% ipython --no-banner

In [1]: import numpy as np

In [2]: from numpy import linalg as LA

In [3]: np.set_printoptions(suppress=True, linewidth=160)

In [4]: K = np.load("a.npy")

In [5]: K
Out[5]: 
array([[1, 0, 0, 0, 0],
       [5, 1, 0, 0, 0],
       [1, 0, 1, 0, 0],
       [0, 2, 4, 1, 0],
       [0, 5, 4, 0, 1]])

In [6]: t = np.radians(15)

In [7]: r_ = np.eye(5)

In [8]: r_[1, 1] = r_[3, 3] = np.cos(t)

In [9]: r_[1, 3], r_[3, 1] = -np.sin(t), np.sin(t)

In [10]: r_.round(1)
Out[10]: 
array([[ 1. ,  0. ,  0. ,  0. ,  0. ],
       [ 0. ,  1. ,  0. , -0.3,  0. ],
       [ 0. ,  0. ,  1. ,  0. ,  0. ],
       [ 0. ,  0.3,  0. ,  1. ,  0. ],
       [ 0. ,  0. ,  0. ,  0. ,  1. ]])

In [11]: B = K @ r_.T

In [12]: np.allclose(K @ K.T, B @ B.T)
Out[12]: True

In [13]: np.round(LA.svd(K, compute_uv=False), 1) + 0, np.round(LA.svd(B, compute_uv=False), 1) + 0
Out[13]: (array([7.8, 5.2, 2. , 0.4, 0. ]), array([7.8, 5.2, 2. , 0.4, 0. ]))

In [14]: B.round(1)
Out[14]: 
array([[1. , 0. , 0. , 0. , 0. ],
       [5. , 1. , 0. , 0.3, 0. ],
       [1. , 0. , 1. , 0. , 0. ],
       [0. , 1.7, 4. , 1.5, 0. ],
       [0. , 4.8, 4. , 1.3, 1. ]])

In [15]: np.round(np.abs(B - K).max(axis=0), 1)
Out[15]: array([0. , 0.3, 0. , 1.3, 0. ])

In [16]: np.allclose(LA.norm(K, axis=1), LA.norm(B, axis=1))
Out[16]: True

In [17]: P = np.triu(np.array([[1, 0, 3, 0, 2],
    ...:     [2, 0, 1, 1, 3],
    ...:     [0, 3, 2, 1, 2],
    ...:     [1, 1, 3, 0, 2],
    ...:     [0, 2, 1, 1, 0]]), 1) + np.eye(5)

In [18]: B = P @ K @ LA.inv(P)

In [19]: round(float(LA.det(B)), 1)
Out[19]: 1.0

In [20]: LA.matrix_rank(B)
Out[20]: np.int64(5)

In [21]: np.trace(B), np.trace(K)
Out[21]: (np.float64(5.0), np.int64(5))
